% ipython --no-banner

In [1]: import numpy as np

In [2]: from numpy import linalg as LA

In [3]: np.set_printoptions(suppress=True, linewidth=140)

In [4]: A = np.load("m.npy")

In [5]: A
Out[5]: 
array([[-11,   1,   3,   7,   0,   7],
       [  1, -19,   3,   3,   6,   6],
       [  2,   0, -11,   3,   8,   9],
       [  5,   4,   9,  69,   5,   3],
       [  1,   4,   7,   6,  27,   0],
       [  0,   6,   8,   1,   5,  63]])

In [6]: np.round(LA.norm(A) ** 2 / LA.norm(A, 2) ** 2, 2)
Out[6]: np.float64(2.04)

In [7]: np.round(LA.norm(A, axis=1), 2)
Out[7]: array([15.13, 21.26, 16.7 , 70.12, 28.83, 63.99])

In [8]: LA.norm(A, axis=1).argmax()
Out[8]: np.int64(3)

In [9]: round(LA.norm(A, 1), 2), round(LA.norm(A, np.inf), 2)
Out[9]: (np.float64(89.0), np.float64(95.0))

In [10]: A[3] @ A[2]
Out[10]: np.int64(185)

In [11]: out = A / LA.norm(A, axis=1, keepdims=True)

In [12]: cov = out @ out.T

In [13]: np.round(LA.norm(out, axis=1), 2)
Out[13]: array([1., 1., 1., 1., 1., 1.])

In [14]: cov[5].round(2)
Out[14]: array([0.49, 0.24, 0.49, 0.08, 0.12, 1.  ])

In [15]: data = np.loadtxt("a.csv", delimiter=",")

In [16]: data
Out[16]: 
array([[ 1., -1.,  0.],
       [-1.,  0., -1.],
       [ 0., -1.,  1.]])

In [17]: # symmetric, so the eigenvalues are real

In [18]: evals, V = LA.eigh(data)

In [19]: vec = np.array([8, 0, 0])

In [20]: (np.sign(V[:, -1].round(6)) == np.sign(V[0, -1].round(6))).astype(int)
Out[20]: array([1, 0, 1])

In [21]: np.abs(data).sum(axis=1).max(), round(np.abs(evals).max(), 2)
Out[21]: (np.float64(2.0), np.float64(2.0))

In [22]: vec @ data @ vec
Out[22]: np.float64(64.0)

In [23]: q, V = LA.qr(data[:, :1])[0], LA.qr(data[:, 1:])[0]

In [24]: sig = LA.svd(q.T @ V, compute_uv=False)

In [25]: sig.round(2)
Out[25]: array([0.58])

In [26]: round(float(LA.norm(q @ q.T - V @ V.T, 2)), 2)
Out[26]: 1.0

In [27]: evals, V = LA.eig(data)

In [28]: np.round(np.sort(LA.eigvals(data.T)), 2)
Out[28]: array([-1.,  1.,  2.])

In [29]: np.round(data @ V[:, 0] - evals[0] * V[:, 0], 2) + 0
Out[29]: array([0., 0., 0.])

In [30]: hat = np.triu(np.array([[1, 0, 1], [0, 1, 0], [0, 2, 1]]), 1) + np.eye(3)

In [31]: out = hat @ data @ LA.inv(hat)

In [32]: np.trace(out), np.trace(data)
Out[32]: (np.float64(2.0), np.float64(2.0))

In [33]: LA.matrix_rank(out)
Out[33]: np.int64(3)

In [34]: q = data.astype(float).copy()

In [35]: for j in range(3):
    ...:     q[:, j] -= q[:, :j] @ (q[:, :j].T @ q[:, j])
    ...:     q[:, j] /= LA.norm(q[:, j])
    ...: 

In [36]: np.round(q.T @ q, 2) + 0
Out[36]: 
array([[1., 0., 0.],
       [0., 1., 0.],
       [0., 0., 1.]])

In [37]: np.round(q.T @ data, 2) + 0
Out[37]: 
array([[ 1.41, -0.71,  0.71],
       [ 0.  ,  1.22, -0.41],
       [ 0.  ,  0.  ,  1.15]])

In [38]: K = np.load("layer14.npy")

In [39]: K
Out[39]: 
array([[ 5, -1,  6,  2],
       [-1, 12,  0, -3],
       [ 6,  0, 16, -2],
       [ 2, -3, -2,  7]])

In [40]: vec = np.ones(4)

In [41]: for _ in range(5):
    ...:     vec = K @ vec
    ...:     vec /= LA.norm(vec)
    ...:     print(round(vec @ K @ vec, 2))
    ...: 
16.62
18.38
18.65
18.7
18.72

In [42]: np.round(LA.eigvalsh(K)[-1], 2)
Out[42]: np.float64(18.73)

In [43]: vec.round(2)
Out[43]: array([ 0.38,  0.03,  0.92, -0.1 ])

In [44]: hat = np.triu(np.array([[0, 2, 0, -3], [-2, 1, 0, -3], [-1, 3, 3, -1], [2, 2, -3, 1]]), 1) + np.eye(4)

In [45]: out = hat @ K @ LA.inv(hat)

In [46]: np.trace(out), np.trace(K)
Out[46]: (np.float64(40.0), np.int64(40))

In [47]: out
Out[47]: 
array([[ -3.,  38.,  12.,  92.],
       [ -7.,  35.,   6.,  66.],
       [  4.,  -5.,  18.,   6.],
       [  2.,  -7.,  -2., -10.]])

In [48]: hat @ K - K @ hat
Out[48]: 
array([[-8., 23.,  6., -9.],
       [-6., 11.,  6., 12.],
       [-2., -9.,  2., 27.],
       [ 0., -4.,  0., -5.]])

In [49]: round(LA.det(out), 2)
Out[49]: np.float64(1872.0)

In [50]: np.round(np.poly(out), 2)
Out[50]: array([    1.,   -40.,   509., -2172.,  1872.])

In [51]: [round(float(x), 2) for x in LA.svd(out, compute_uv=False)[:3]]
Out[51]: [125.9, 20.07, 5.67]

In [52]: round(np.log10(LA.cond(out)))
Out[52]: 3

In [53]: np.round(np.abs(LA.svd(out)[2][-1]), 2)
Out[53]: array([0.83, 0.52, 0.02, 0.19])

In [54]: LA.matrix_rank(out, rtol=0.1)
Out[54]: np.int64(2)

In [55]: np.argsort(-LA.norm(out, axis=0).round(6), kind="stable")[:3]
Out[55]: array([3, 1, 2])

In [56]: LA.cond(out) > 100
Out[56]: np.True_

In [57]: np.einsum("ii->", K)
Out[57]: np.int64(40)

In [58]: round(LA.det(2 * K), 2), round(float(LA.det(K)), 2)
Out[58]: (np.float64(29952.0), 1872.0)

In [59]: np.round(LA.eigvals(K).sum().real, 2)
Out[59]: np.float64(40.0)

In [60]: np.kron(np.eye(2, dtype=int), K)
Out[60]: 
array([[ 5, -1,  6,  2,  0,  0,  0,  0],
       [-1, 12,  0, -3,  0,  0,  0,  0],
       [ 6,  0, 16, -2,  0,  0,  0,  0],
       [ 2, -3, -2,  7,  0,  0,  0,  0],
       [ 0,  0,  0,  0,  5, -1,  6,  2],
       [ 0,  0,  0,  0, -1, 12,  0, -3],
       [ 0,  0,  0,  0,  6,  0, 16, -2],
       [ 0,  0,  0,  0,  2, -3, -2,  7]])

In [61]: np.round(LA.det(K.T), 2)
Out[61]: np.float64(1872.0)

In [62]: np.round(LA.eigvals(K), 2)
Out[62]: array([ 1.14,  6.38, 18.73, 13.75])

In [63]: mat = np.loadtxt("w.csv", delimiter=",")

In [64]: mat
Out[64]: 
array([[ 0., -3.,  3., -3.],
       [ 3.,  0., -5.,  0.],
       [-3.,  5.,  0., -2.],
       [ 3.,  0.,  2.,  0.]])

In [65]: # skew, so no eigenvalue has a real part

In [66]: vec = np.array([2, 9, -3, -7])

In [67]: np.round(LA.eigvals(mat).real, 2) + 0
Out[67]: array([0., 0., 0., 0.])

In [68]: round(float(LA.det(mat)), 2)
Out[68]: 441.0

In [69]: q = LA.solve(np.eye(4) - mat, np.eye(4) + mat)

In [70]: round(float(LA.det(q)), 2)
Out[70]: 1.0

In [71]: np.round(q @ q.T, 2) + 0
Out[71]: 
array([[1., 0., 0., 0.],
       [0., 1., 0., 0.],
       [0., 0., 1., 0.],
       [0., 0., 0., 1.]])

In [72]: np.round(LA.eigvals(mat).sum().real, 2)
Out[72]: np.float64(-0.0)

In [73]: np.einsum("ij,ji->", mat, mat)
Out[73]: np.float64(-112.0)

In [74]: np.einsum("ii->", mat)
Out[74]: np.float64(0.0)

In [75]: np.kron(np.eye(2, dtype=int), mat)
Out[75]: 
array([[ 0., -3.,  3., -3.,  0., -0.,  0., -0.],
       [ 3.,  0., -5.,  0.,  0.,  0., -0.,  0.],
       [-3.,  5.,  0., -2., -0.,  0.,  0., -0.],
       [ 3.,  0.,  2.,  0.,  0.,  0.,  0.,  0.],
       [ 0., -0.,  0., -0.,  0., -3.,  3., -3.],
       [ 0.,  0., -0.,  0.,  3.,  0., -5.,  0.],
       [-0.,  0.,  0., -0., -3.,  5.,  0., -2.],
       [ 0.,  0.,  0.,  0.,  3.,  0.,  2.,  0.]])

In [76]: q = mat.astype(float).copy()

In [77]: for j in range(4):
    ...:     q[:, j] -= q[:, :j] @ (q[:, :j].T @ q[:, j])
    ...:     q[:, j] /= LA.norm(q[:, j])
    ...: 

In [78]: np.round(q.T @ q, 2) + 0
Out[78]: 
array([[1., 0., 0., 0.],
       [0., 1., 0., 0.],
       [0., 0., 1., 0.],
       [0., 0., 0., 1.]])

In [79]: q.round(2) + 0
Out[79]: 
array([[ 0.  , -0.59,  0.26, -0.76],
       [ 0.58,  0.33, -0.59, -0.46],
       [-0.58,  0.66,  0.16, -0.46],
       [ 0.58,  0.33,  0.75,  0.  ]])

In [80]: r0 = np.array([0, -2, -1, 0])

In [81]: out = mat + np.outer(r0, np.eye(4)[1])

In [82]: LA.matrix_rank(out - mat)
Out[82]: np.int64(1)

In [83]: LA.matrix_rank(LA.inv(out) - LA.inv(mat), tol=1e-8)
Out[83]: np.int64(1)

In [84]: round(LA.det(out) / LA.det(mat), 2), round(1 + LA.solve(mat, r0)[1], 2)
Out[84]: (np.float64(0.86), np.float64(0.86))

In [85]: out = mat / LA.norm(mat, axis=1, keepdims=True)

In [86]: cov = out @ out.T

In [87]: (cov - 2 * np.eye(4)).round(6).argmax(axis=1)
Out[87]: array([3, 3, 1, 0])

In [88]: cov[3].round(2)
Out[88]: array([ 0.32, -0.05, -0.4 ,  1.  ])

In [89]: (np.abs(cov) > 0.9).astype(int)
Out[89]: 
array([[1, 0, 0, 0],
       [0, 1, 0, 0],
       [0, 0, 1, 0],
       [0, 0, 0, 1]])

In [90]: np.round(LA.norm(out, axis=1), 2)
Out[90]: array([1., 1., 1., 1.])

In [91]: np.round(np.degrees(np.arccos(np.clip(cov[3, 2], -1, 1))), 2)
Out[91]: np.float64(113.89)

In [92]: E = np.array([[1, 1], [1, -2], [-1, 0]])

In [93]: E[0] = E[2]

In [94]: E
Out[94]: 
array([[-1,  0],
       [ 1, -2],
       [-1,  0]])

In [95]: W1 = np.array([[0, -2, 1, 0], [-1, 2, 0, 2]])

In [96]: c = np.array([-2, 2, 3, -3])

In [97]: H = np.maximum(E @ W1 + c, 0)

In [98]: LA.matrix_rank(H)
Out[98]: np.int64(2)

In [99]: (H > 0).astype(int)
Out[99]: 
array([[0, 1, 1, 0],
       [0, 0, 1, 0],
       [0, 1, 1, 0]])

In [100]: cent = np.array([[0, 0], [3, 2], [2, 3], [3, 0]])

In [101]: (H @ cent).round(6).argmax(axis=1)
Out[101]: array([0, 1, 0])

In [102]: W0, _ = LA.qr(np.array([[1.0, -0.1, 1.1, 1.4, -1.2],
     ...:     [-0.6, -1.1, 0.0, 0.3, 1.2],
     ...:     [0.7, 0.4, 2.0, -0.1, -2.7],
     ...:     [-0.5, 0.0, -0.9, 0.5, -1.4],
     ...:     [0.2, -0.8, 0.5, -0.4, -1.2]]))

In [103]: W0.round(2)
Out[103]: 
array([[-0.68, -0.31,  0.37, -0.54, -0.05],
       [ 0.41, -0.68, -0.4 , -0.38, -0.27],
       [-0.48,  0.13, -0.83, -0.07,  0.25],
       [ 0.34,  0.12,  0.1 , -0.51,  0.77],
       [-0.14, -0.64,  0.09,  0.55,  0.51]])

In [104]: # orthonormal columns

In [105]: np.round(LA.matrix_power(W0, 3), 2) + 0
Out[105]: 
array([[ 0.71, -0.13,  0.28, -0.61,  0.18],
       [ 0.24,  0.2 , -0.93, -0.21, -0.02],
       [-0.64,  0.13,  0.  , -0.64,  0.41],
       [ 0.2 ,  0.73,  0.13,  0.31,  0.57],
       [ 0.03, -0.63, -0.21,  0.28,  0.69]])

In [106]: np.round((W0 - W0.T) / 2, 2)
Out[106]: 
array([[ 0.  , -0.36,  0.43, -0.44,  0.04],
       [ 0.36,  0.  , -0.26, -0.25,  0.18],
       [-0.43,  0.26,  0.  , -0.08,  0.08],
       [ 0.44,  0.25,  0.08,  0.  ,  0.11],
       [-0.04, -0.18, -0.08, -0.11,  0.  ]])

In [107]: np.round(np.sort(np.abs(LA.eigvals(W0))), 2)
Out[107]: array([1., 1., 1., 1., 1.])

In [108]: np.round(W0 @ W0, 2)
Out[108]: 
array([[-0.02,  0.44, -0.5 ,  0.71, -0.23],
       [-0.46,  0.41,  0.69,  0.1 , -0.37],
       [ 0.72, -0.22,  0.47,  0.44, -0.14],
       [-0.51, -0.73,  0.01,  0.45, -0.03],
       [-0.09,  0.23,  0.23,  0.31,  0.89]])

In [109]: out = W0 / LA.norm(W0, axis=1, keepdims=True)

In [110]: cov = out @ out.T

In [111]: (cov - 2 * np.eye(5)).round(6).argmax(axis=1)
Out[111]: array([1, 0, 0, 0, 0])

In [112]: np.argwhere(np.triu(np.abs(cov) > 0.95, 1))
Out[112]: array([], shape=(0, 2), dtype=int64)

In [113]: (np.abs(cov) > 0.9).astype(int)
Out[113]: 
array([[1, 0, 0, 0, 0],
       [0, 1, 0, 0, 0],
       [0, 0, 1, 0, 0],
       [0, 0, 0, 1, 0],
       [0, 0, 0, 0, 1]])

In [114]: np.degrees(np.arccos(np.clip(cov[4, 0], -1, 1)))
Out[114]: np.float64(90.0)

In [115]: cov[4].round(2) + 0
Out[115]: array([0., 0., 0., 0., 1.])

In [116]: vec = np.array([-2, 0, -1, 0, -2])

In [117]: y = W0 @ vec

In [118]: y.round(2)
Out[118]: array([ 1.1 ,  0.12,  1.28, -2.33, -0.83])

In [119]: np.round(LA.solve(W0, y), 2) + 0
Out[119]: array([-2.,  0., -1.,  0., -2.])

In [120]: np.round(LA.solve(W0, -2 * y), 2) + 0
Out[120]: array([4., 0., 2., 0., 4.])

In [121]: np.round(LA.solve(W0, W0[:, 2]), 2) + 0
Out[121]: array([0., 0., 1., 0., 0.])

In [122]: np.round(LA.solve(W0, y + W0[:, 0]), 2) + 0
Out[122]: array([-1.,  0., -1.,  0., -2.])

In [123]: np.round(LA.solve(W0.T, W0[2]), 2) + 0
Out[123]: array([0., 0., 1., 0., 0.])

In [124]: vec = np.array([0, 7, 9, 0, 2])

In [125]: 5 - LA.matrix_rank(W0 - np.eye(5), tol=1e-8)
Out[125]: np.int64(1)

In [126]: [p for p in range(1, 25) if np.allclose(LA.matrix_power(W0, p), np.eye(5))]
Out[126]: []

In [127]: round(float(LA.det(W0)), 2)
Out[127]: 1.0

In [128]: out = np.array([[3, -3, 1], [0, 4, 1], [-3, -5, -2], [5, -2, -2], [2, 0, 5]])

In [129]: np.round(np.einsum("ij,ij->i", W0, W0), 2)
Out[129]: array([1., 1., 1., 1., 1.])

In [130]: np.round(np.einsum("ik,kj->ji", W0, out), 2) + 0
Out[130]: 
array([[-5.99,  0.  ,  1.21, -0.27,  3.1 ],
       [ 0.02, -1.2 ,  6.24, -0.03, -3.69],
       [-0.93, -0.09,  2.7 ,  5.15,  0.5 ]])

In [131]: np.round(np.einsum("ik,kj->ij", W0, out), 2) + 0
Out[131]: 
array([[-5.99,  0.02, -0.93],
       [ 0.  , -1.2 , -0.09],
       [ 1.21,  6.24,  2.7 ],
       [-0.27, -0.03,  5.15],
       [ 3.1 , -3.69,  0.5 ]])

In [132]: np.round(out.T @ W0.T, 2) + 0
Out[132]: 
array([[-5.99,  0.  ,  1.21, -0.27,  3.1 ],
       [ 0.02, -1.2 ,  6.24, -0.03, -3.69],
       [-0.93, -0.09,  2.7 ,  5.15,  0.5 ]])
